>>> import numpy as np
>>> import numpy.linalg as la
>>> np.set_printoptions(precision=2, suppress=True, linewidth=140)
>>> def rnd(a):
...     return np.round(a, 2) + 0
... 
>>> f = np.array([5, 0, 5, 9, 4, 9, 9, 1, -9, -5, 4, 5]) + 0.5
>>> J = np.outer(f, f) / (f @ f)
>>> rnd(J)
array([[ 0.06,  0.01,  0.06,  0.11,  0.05,  0.11,  0.11,  0.02, -0.09, -0.05,  0.05,  0.06],
       [ 0.01,  0.  ,  0.01,  0.01,  0.  ,  0.01,  0.01,  0.  , -0.01,  0.  ,  0.  ,  0.01],
       [ 0.06,  0.01,  0.06,  0.11,  0.05,  0.11,  0.11,  0.02, -0.09, -0.05,  0.05,  0.06],
       [ 0.11,  0.01,  0.11,  0.18,  0.09,  0.18,  0.18,  0.03, -0.16, -0.09,  0.09,  0.11],
       [ 0.05,  0.  ,  0.05,  0.09,  0.04,  0.09,  0.09,  0.01, -0.08, -0.04,  0.04,  0.05],
       [ 0.11,  0.01,  0.11,  0.18,  0.09,  0.18,  0.18,  0.03, -0.16, -0.09,  0.09,  0.11],
       [ 0.11,  0.01,  0.11,  0.18,  0.09,  0.18,  0.18,  0.03, -0.16, -0.09,  0.09,  0.11],
       [ 0.02,  0.  ,  0.02,  0.03,  0.01,  0.03,  0.03,  0.  , -0.03, -0.01,  0.01,  0.02],
       [-0.09, -0.01, -0.09, -0.16, -0.08, -0.16, -0.16, -0.03,  0.15,  0.08, -0.08, -0.09],
       [-0.05,  0.  , -0.05, -0.09, -0.04, -0.09, -0.09, -0.01,  0.08,  0.04, -0.04, -0.05],
       [ 0.05,  0.  ,  0.05,  0.09,  0.04,  0.09,  0.09,  0.01, -0.08, -0.04,  0.04,  0.05],
       [ 0.06,  0.01,  0.06,  0.11,  0.05,  0.11,  0.11,  0.02, -0.09, -0.05,  0.05,  0.06]])
>>> rng = np.random.default_rng(964)
>>> lab = rng.permutation(12)
>>> lab
array([ 7,  8, 10,  3,  2,  5,  6,  9,  0,  1, 11,  4])
>>> out = J[lab][:, lab]
>>> rnd(out)
array([[ 0.  , -0.03,  0.01,  0.03,  0.02,  0.03,  0.03, -0.01,  0.02,  0.  ,  0.02,  0.01],
       [-0.03,  0.15, -0.08, -0.16, -0.09, -0.16, -0.16,  0.08, -0.09, -0.01, -0.09, -0.08],
       [ 0.01, -0.08,  0.04,  0.09,  0.05,  0.09,  0.09, -0.04,  0.05,  0.  ,  0.05,  0.04],
       [ 0.03, -0.16,  0.09,  0.18,  0.11,  0.18,  0.18, -0.09,  0.11,  0.01,  0.11,  0.09],
       [ 0.02, -0.09,  0.05,  0.11,  0.06,  0.11,  0.11, -0.05,  0.06,  0.01,  0.06,  0.05],
       [ 0.03, -0.16,  0.09,  0.18,  0.11,  0.18,  0.18, -0.09,  0.11,  0.01,  0.11,  0.09],
       [ 0.03, -0.16,  0.09,  0.18,  0.11,  0.18,  0.18, -0.09,  0.11,  0.01,  0.11,  0.09],
       [-0.01,  0.08, -0.04, -0.09, -0.05, -0.09, -0.09,  0.04, -0.05,  0.  , -0.05, -0.04],
       [ 0.02, -0.09,  0.05,  0.11,  0.06,  0.11,  0.11, -0.05,  0.06,  0.01,  0.06,  0.05],
       [ 0.  , -0.01,  0.  ,  0.01,  0.01,  0.01,  0.01,  0.  ,  0.01,  0.  ,  0.01,  0.  ],
       [ 0.02, -0.09,  0.05,  0.11,  0.06,  0.11,  0.11, -0.05,  0.06,  0.01,  0.06,  0.05],
       [ 0.01, -0.08,  0.04,  0.09,  0.05,  0.09,  0.09, -0.04,  0.05,  0.  ,  0.05,  0.04]])
>>> rnd(np.sort(np.abs(la.eigvals(out))))
array([0., 0., 0., 0., 0., 0., 0., 0., 0., 0., 0., 1.])
>>> rnd(la.det(out)), rnd(la.det(J[lab]))
(np.float64(0.0), np.float64(0.0))
>>> np.allclose(out, J)
False
